% python3 -q
>>> import numpy as np
>>> from numpy import linalg as LA
>>> np.set_printoptions(suppress=True, linewidth=200)
>>> J = np.loadtxt("mat.csv", delimiter=",")
>>> J
array([[-5., -6.,  5.,  3.,  6.,  8.,  3., -9.],
       [ 4.,  9.,  9., -6.,  0., -2.,  5., -5.],
       [-3.,  7.,  4., -3., -6.,  3., -3.,  5.],
       [-5.,  4.,  1., -3.,  9.,  6.,  0.,  6.],
       [ 6.,  3., -2.,  1.,  1., -7., -9.,  2.],
       [ 3., -2., -3., -2., -9., -2., -5., -8.],
       [-3.,  9.,  2., -7., -7., -8.,  7.,  7.],
       [-9., -5., -4., -4., -3., -1.,  1.,  6.]])
>>> M2 = J / np.sqrt((J ** 2).mean(axis=1, keepdims=True))
>>> M2[5]
array([ 0.6, -0.4, -0.6, -0.4, -1.8, -0.4, -1. , -1.6])
>>> np.round(LA.norm(M2, axis=1), 1)
array([2.8, 2.8, 2.8, 2.8, 2.8, 2.8, 2.8, 2.8])
>>> LA.matrix_rank(M2) == LA.matrix_rank(J)
np.True_
>>> def softmax(z):
...     e = np.exp(z - z.max(axis=-1, keepdims=True))
...     return e / e.sum(axis=-1, keepdims=True)
... 
>>> np.round(softmax(J).sum(axis=1), 1)
array([1., 1., 1., 1., 1., 1., 1., 1.])
>>> att = J @ J.T / np.sqrt(8)
>>> softmax(att).round(6).argmax(axis=1)
array([0, 1, 2, 3, 4, 5, 6, 7])
>>> m1 = np.load("sample4.npy")
>>> m1
array([[-1. , -0.3, -0.1, -0.8,  1.2,  0.9,  0.2, -1.4],
       [ 0.8,  1.1,  0.2,  0.4, -2.4,  1.6,  0.6,  0.5],
       [-0.3,  0. , -0.8, -0.6,  0. ,  0.7, -0.7,  0.7],
       [-0.3,  0.4, -0.5,  0.4,  1. ,  0.8, -0.7,  0.5],
       [-1.6, -0.5,  0.2,  0.7,  1. ,  1.4, -0.4, -0.7],
       [ 0.3, -0.3,  1.1,  1.4, -0.7,  0.2, -0.7, -2.4],
       [ 1.8, -1.4,  0.4, -0.7,  0. , -0.6, -1.2,  0.7],
       [ 0.1, -0.8,  1.8, -0.5, -0.4, -0.2, -0.6,  0.9]])
>>> r0, g = m1[4], m1[3]
>>> round(float(r0 @ r0), 1)
7.0
>>> p = (r0 @ g) / (r0 @ r0) * r0
>>> np.round(g - p, 1)
array([ 0.3,  0.6, -0.6,  0.1,  0.6,  0.3, -0.6,  0.8])
>>> vec = np.array([7, 6, -5, -1, 1, -8, 7, -6])
>>> y = m1 @ vec
>>> c, lr = np.zeros(8), 1 / LA.norm(m1, 2) ** 2
>>> for i in range(250):
...     c -= lr * m1.T @ (m1 @ c - y)
...     if i % 50 == 0: print(i, round(LA.norm(m1 @ c - y), 1))
... 
0 24.6
50 0.7
100 0.2
150 0.1
200 0.0
>>> c.round(1)
array([ 7.,  6., -5., -1.,  1., -8.,  7., -6.])
>>> round(LA.cond(m1), 1)
np.float64(7.3)
>>> r0 = np.array([2, 5, 2])
>>> np.round(np.convolve(m1[7], r0), 1)
array([ 0.2, -1.1, -0.2,  6.4,  0.3, -3.4, -3. , -1.6,  3.3,  1.8])
>>> rng = np.random.default_rng(424)
>>> idx = rng.permutation(8)
>>> idx
array([4, 6, 7, 3, 0, 1, 2, 5])
>>> M2 = m1[idx][:, idx]
>>> M2
array([[ 1. , -0.4, -0.7,  0.7, -1.6, -0.5,  0.2,  1.4],
       [ 0. , -1.2,  0.7, -0.7,  1.8, -1.4,  0.4, -0.6],
       [-0.4, -0.6,  0.9, -0.5,  0.1, -0.8,  1.8, -0.2],
       [ 1. , -0.7,  0.5,  0.4, -0.3,  0.4, -0.5,  0.8],
       [ 1.2,  0.2, -1.4, -0.8, -1. , -0.3, -0.1,  0.9],
       [-2.4,  0.6,  0.5,  0.4,  0.8,  1.1,  0.2,  1.6],
       [ 0. , -0.7,  0.7, -0.6, -0.3,  0. , -0.8,  0.7],
       [-0.7, -0.7, -2.4,  1.4,  0.3, -0.3,  1.1,  0.2]])
>>> np.diag(M2)
array([ 1. , -1.2,  0.9,  0.4, -1. ,  1.1, -0.8,  0.2])
